>>> import numpy as np
>>> np.set_printoptions(suppress=True, linewidth=100)
>>> def tidy(a):
...     return np.round(a, 2) + 0
... 
>>> W0 = np.load("m.npy")
>>> print(W0)
[[2 0 0 0]
 [0 1 2 1]
 [0 1 1 1]
 [0 2 2 2]]
>>> print(tidy(np.linalg.eigvals(W0)))
[ 4.24  0.   -0.24  2.  ]
>>> print(tidy(np.linalg.det(2 * W0)), tidy(np.linalg.det(W0)))
0.0 0.0
>>> print(tidy(np.linalg.det(W0.T)))
0.0
>>> U, sig, VT = np.linalg.svd(W0)
>>> print(tidy(sig))
[4.53 2.   0.7  0.  ]
>>> other = U[:, :3] @ np.diag(sig[:3]) @ VT[:3]
>>> print(tidy(np.abs(W0 - other).max()))
0.0
>>> print(np.linalg.matrix_rank(W0, rtol=0.1))
3
>>> print(np.allclose(W0 @ W0.T, W0.T @ W0))
False
>>> print((W0 - W0.T) / 2)
[[ 0.   0.   0.   0. ]
 [ 0.   0.   0.5 -0.5]
 [ 0.  -0.5  0.  -0.5]
 [ 0.   0.5  0.5  0. ]]
>>> print((W0 + W0.T) / 2)
[[2.  0.  0.  0. ]
 [0.  1.  1.5 1.5]
 [0.  1.5 1.  1.5]
 [0.  1.5 1.5 2. ]]
>>> print(tidy(np.sort(np.abs(np.linalg.eigvals(W0)))))
[0.   0.24 2.   4.24]
>>> print((W0 != 0).astype(int))
[[1 0 0 0]
 [0 1 1 1]
 [0 1 1 1]
 [0 1 1 1]]
>>> print(np.flatnonzero(np.linalg.matrix_power((W0 != 0) + (W0.T != 0) + np.eye(4), 4)[1]))
[1 2 3]
>>> print(W0 @ W0)
[[ 4  0  0  0]
 [ 0  5  6  5]
 [ 0  4  5  4]
 [ 0  8 10  8]]
>>> X = np.load("layer11.npy")
>>> print(X)
[[ 0  0  2  6  6  4  2  2  4  4]
 [ 0  0  3  9  9  6  3  3  6  6]
 [ 0  0  1  3  3  2  1  1  2  2]
 [ 0  0 -2 -6 -6 -4 -2 -2 -4 -4]
 [ 0  0  2  6  6  4  2  2  4  4]
 [ 0  0  2  6  6  4  2  2  4  4]
 [ 0  0  1  3  3  2  1  1  2  2]]
>>> def softmax(z):
...     e = np.exp(z - z.max(axis=-1, keepdims=True))
...     return e / e.sum(axis=-1, keepdims=True)
... 
>>> print(tidy(softmax(X).sum(axis=1)))
[1. 1. 1. 1. 1. 1. 1.]
>>> print(tidy(softmax(10 * X[1])))
[0.  0.  0.  0.5 0.5 0.  0.  0.  0.  0. ]
>>> print(tidy(softmax(X[1] + 2)))
[0.   0.   0.   0.46 0.46 0.02 0.   0.   0.02 0.02]
>>> att = X @ X.T / np.sqrt(10)
>>> print(softmax(att).round(6).argmax(axis=1))
[1 1 1 3 1 1 1]
>>> print(tidy(softmax(att)))
[[0. 1. 0. 0. 0. 0. 0.]
 [0. 1. 0. 0. 0. 0. 0.]
 [0. 1. 0. 0. 0. 0. 0.]
 [0. 0. 0. 1. 0. 0. 0.]
 [0. 1. 0. 0. 0. 0. 0.]
 [0. 1. 0. 0. 0. 0. 0.]
 [0. 1. 0. 0. 0. 0. 0.]]
>>> print(tidy(softmax(att)[1] @ X))
[0. 0. 3. 9. 9. 6. 3. 3. 6. 6.]
>>> vec = np.array([-1, 1, 1, -2, -2, 1, 2, 0, 2, -2])
>>> h1 = np.maximum(X @ vec, 0)
>>> print(np.maximum(X @ (3 * vec), 0))
[ 0  0  0 42  0  0  0]
>>> print(X.T @ h1)
[  0   0 -28 -84 -84 -56 -28 -28 -56 -56]
>>> print(h1)
[ 0  0  0 14  0  0  0]
>>> U, sig, VT = np.linalg.svd(X)
>>> print(tidy(sig))
[29.85  0.    0.    0.    0.    0.    0.  ]
>>> print(np.argmax(sig[:-1] / (sig[1:] + 1e-6)) + 1)
1
>>> other = U[:, :1] @ np.diag(sig[:1]) @ VT[:1]
>>> print(tidy(other))
[[ 0.  0.  2.  6.  6.  4.  2.  2.  4.  4.]
 [ 0.  0.  3.  9.  9.  6.  3.  3.  6.  6.]
 [ 0.  0.  1.  3.  3.  2.  1.  1.  2.  2.]
 [ 0.  0. -2. -6. -6. -4. -2. -2. -4. -4.]
 [ 0.  0.  2.  6.  6.  4.  2.  2.  4.  4.]
 [ 0.  0.  2.  6.  6.  4.  2.  2.  4.  4.]
 [ 0.  0.  1.  3.  3.  2.  1.  1.  2.  2.]]
>>> print(tidy(np.linalg.norm(X - other, 2)), tidy(sig[1]))
0.0 0.0
>>> print(tidy(np.linalg.norm(X - other) / np.linalg.norm(X)))
0.0
>>> print(tidy(softmax(other[6] + -2)))
[0.01 0.01 0.04 0.28 0.28 0.1  0.04 0.04 0.1  0.1 ]
>>> print(tidy(softmax(other[6])))
[0.01 0.01 0.04 0.28 0.28 0.1  0.04 0.04 0.1  0.1 ]
>>> print(tidy(softmax(other).sum(axis=1)))
[1. 1. 1. 1. 1. 1. 1.]
>>> att = other @ other.T / np.sqrt(10)
>>> print(tidy(softmax(att + np.triu(np.full(att.shape, -np.inf), 1))))
[[1. 0. 0. 0. 0. 0. 0.]
 [0. 1. 0. 0. 0. 0. 0.]
 [0. 1. 0. 0. 0. 0. 0.]
 [0. 0. 0. 1. 0. 0. 0.]
 [0. 1. 0. 0. 0. 0. 0.]
 [0. 1. 0. 0. 0. 0. 0.]
 [0. 1. 0. 0. 0. 0. 0.]]
>>> print(tidy(softmax(att)))
[[0. 1. 0. 0. 0. 0. 0.]
 [0. 1. 0. 0. 0. 0. 0.]
 [0. 1. 0. 0. 0. 0. 0.]
 [0. 0. 0. 1. 0. 0. 0.]
 [0. 1. 0. 0. 0. 0. 0.]
 [0. 1. 0. 0. 0. 0. 0.]
 [0. 1. 0. 0. 0. 0. 0.]]
>>> print(softmax(att).round(6).argmax(axis=1))
[1 1 1 3 1 1 1]
>>> m1 = np.loadtxt("arr.csv", delimiter=",")
>>> print(m1)
[[-2. -1. -1.  2.  1.  2.  3.  2.]
 [-3.  1. -2.  0. -3.  2. -3.  2.]
 [ 0. -2.  3.  1. -2. -3.  3. -1.]
 [ 1.  2. -2. -1. -3.  2. -1. -1.]
 [ 1.  0. -1.  0. -3.  2. -1.  2.]
 [-1.  2. -2. -3.  0. -2. -3.  1.]
 [ 0. -1.  3.  3.  1. -1. -3. -1.]]
>>> U, sig, VT = np.linalg.svd(m1, full_matrices=False)
>>> print(np.allclose(U * sig @ VT, m1))
True
>>> print(tidy(U.T @ m1 @ VT.T))
[[9.62 0.   0.   0.   0.   0.   0.  ]
 [0.   6.58 0.   0.   0.   0.   0.  ]
 [0.   0.   5.38 0.   0.   0.   0.  ]
 [0.   0.   0.   5.13 0.   0.   0.  ]
 [0.   0.   0.   0.   4.08 0.   0.  ]
 [0.   0.   0.   0.   0.   2.17 0.  ]
 [0.   0.   0.   0.   0.   0.   0.65]]
>>> print(tidy(np.abs(VT[0])))
[0.12 0.35 0.53 0.3  0.33 0.34 0.46 0.24]
>>> print(tidy(U.T @ U))
[[1. 0. 0. 0. 0. 0. 0.]
 [0. 1. 0. 0. 0. 0. 0.]
 [0. 0. 1. 0. 0. 0. 0.]
 [0. 0. 0. 1. 0. 0. 0.]
 [0. 0. 0. 0. 1. 0. 0.]
 [0. 0. 0. 0. 0. 1. 0.]
 [0. 0. 0. 0. 0. 0. 1.]]
>>> print((sig > 1e-8).sum())
7
>>> print(tidy(np.cumsum(sig ** 2) / np.sum(sig ** 2)))
[0.43 0.64 0.77 0.9  0.98 1.   1.  ]
>>> other = m1 / np.sqrt((m1 ** 2).mean(axis=1, keepdims=True))
>>> print(np.linalg.matrix_rank(other) == np.linalg.matrix_rank(m1))
True
>>> print(tidy(np.linalg.norm(other, axis=1)))
[2.83 2.83 2.83 2.83 2.83 2.83 2.83]
>>> W1 = np.array([[3, 1, 1, 0, 0],
...     [1, 0, 0, 2, 0],
...     [2, 1, 2, 2, 1],
...     [2, 0, 2, 0, 2],
...     [3, 0, 2, 1, 1],
...     [2, 1, 1, 2, 2],
...     [1, 1, 0, 2, 2],
...     [1, 2, 2, 3, 0]])
>>> b = np.array([0, 0, -1, -2, -3])
>>> H = np.maximum(m1 @ W1 + b, 0)
>>> print(tidy((H > 0).mean(axis=0)))
[0.29 0.43 0.29 0.29 0.14]
>>> print(H)
[[ 7.  6.  7. 11. 11.]
 [ 0.  0.  0.  0.  0.]
 [ 0.  1.  0.  0.  0.]
 [ 0.  0.  0.  0.  0.]
 [ 0.  5.  0.  1.  0.]
 [ 0.  0.  0.  0.  0.]
 [ 8.  0. 10.  0.  0.]]
>>> cent = np.array([[-4, 0], [-4, 3], [1, 0], [-3, -2], [0, 3]])
>>> print(W1 @ cent)
[[-15   3]
 [-10  -4]
 [-16   2]
 [ -6   6]
 [-13   1]
 [-17   5]
 [-14   5]
 [-19   0]]
>>> print((H @ cent).round(6).argmax(axis=1))
[1 0 1 0 1 0 1]
>>> print(H @ cent)
[[-78.  29.]
 [  0.   0.]
 [ -4.   3.]
 [  0.   0.]
 [-23.  13.]
 [  0.   0.]
 [-22.   0.]]
>>> G = m1.T @ m1
>>> print(G)
[[ 16.  -1.   7.  -2.   1.  -4.   4. -10.]
 [ -1.  15. -18. -15.  -7.   7. -17.   3.]
 [  7. -18.  32.  18.  11. -20.  12. -14.]
 [ -2. -15.  18.  24.   6.   2.  10.  -2.]
 [  1.  -7.  11.   6.  33. -11.   9.  -6.]
 [ -4.   7. -20.   2. -11.  30.  -4.  12.]
 [  4. -17.  12.  10.   9.  -4.  47.  -4.]
 [-10.   3. -14.  -2.  -6.  12.  -4.  16.]]
>>> print(np.linalg.matrix_rank(G))
7
>>> t = np.radians(60)
>>> R = np.eye(8)
>>> R[4, 4] = R[6, 6] = np.cos(t)
>>> R[4, 6], R[6, 4] = -np.sin(t), np.sin(t)
>>> print(tidy(R))
[[ 1.    0.    0.    0.    0.    0.    0.    0.  ]
 [ 0.    1.    0.    0.    0.    0.    0.    0.  ]
 [ 0.    0.    1.    0.    0.    0.    0.    0.  ]
 [ 0.    0.    0.    1.    0.    0.    0.    0.  ]
 [ 0.    0.    0.    0.    0.5   0.   -0.87  0.  ]
 [ 0.    0.    0.    0.    0.    1.    0.    0.  ]
 [ 0.    0.    0.    0.    0.87  0.    0.5   0.  ]
 [ 0.    0.    0.    0.    0.    0.    0.    1.  ]]
>>> other = m1 @ R.T
>>> print(np.allclose(m1 @ m1.T, other @ other.T))
True
>>> print(tidy(np.abs(other - m1).max(axis=0)))
[0.   0.   0.   0.   4.1  0.   3.23 0.  ]
>>> print(np.allclose(np.linalg.norm(m1, axis=1), np.linalg.norm(other, axis=1)))
True
>>> print(tidy(np.linalg.det(R)), np.trace(R))
1.0 7.0
